$ python -q
>>> import numpy as np
>>> import numpy.linalg as la
>>> np.set_printoptions(precision=1, suppress=True, linewidth=120)
>>> M = np.loadtxt("a.csv", delimiter=",")
>>> M.round(1) + 0
array([[ 0.3, -0.3, -0.3,  0.2,  0.1],
       [-0.3,  0.9, -0.1,  0.1,  0. ],
       [-0.3, -0.1,  0.5, -0.4, -0.1],
       [ 0.2,  0.1, -0.4,  0.3,  0.1],
       [ 0.1,  0. , -0.1,  0.1,  0. ]])
>>> # equal to its transpose
>>> print(np.round(M @ la.pinv(M) @ M, 1) + 0)
[[ 0.3 -0.3 -0.3  0.2  0.1]
 [-0.3  0.9 -0.1  0.1  0. ]
 [-0.3 -0.1  0.5 -0.4 -0.1]
 [ 0.2  0.1 -0.4  0.3  0.1]
 [ 0.1  0.  -0.1  0.1  0. ]]
>>> feats = np.load("run2.npy")
>>> feats
array([[21., 36., 20.],
       [36., 86., 45.],
       [20., 45., 30.]])
>>> x = np.ones(3)
>>> for _ in range(5):
...     x = feats @ x
...     x /= la.norm(x)
...     print(round(x @ feats @ x, 1))
... 
127.0
127.0
127.0
127.0
127.0
>>> x
array([0.4, 0.8, 0.5])
>>> E = 3 * np.eye(3) + np.ones((3, 3))
>>> E
array([[4., 1., 1.],
       [1., 4., 1.],
       [1., 1., 4.]])
>>> # symmetric
>>> def softmax(z):
...     e = np.exp(z - z.max(axis=-1, keepdims=True))
...     return e / e.sum(axis=-1, keepdims=True)
... 
>>> print(np.round(softmax(E[2] + 2), 1) + 0)
[0.  0.  0.9]
>>> np.round(softmax(10 * E[2]), 1) + 0
array([0., 0., 1.])
>>> softmax(E).sum(axis=1)
array([1., 1., 1.])
>>> S = E @ E.T / np.sqrt(3)
>>> np.round(softmax(S), 1) + 0
array([[1., 0., 0.],
       [0., 1., 0.],
       [0., 0., 1.]])
>>> np.round(softmax(S + np.triu(np.full(S.shape, -np.inf), 1)), 1) + 0
array([[1., 0., 0.],
       [0., 1., 0.],
       [0., 0., 1.]])
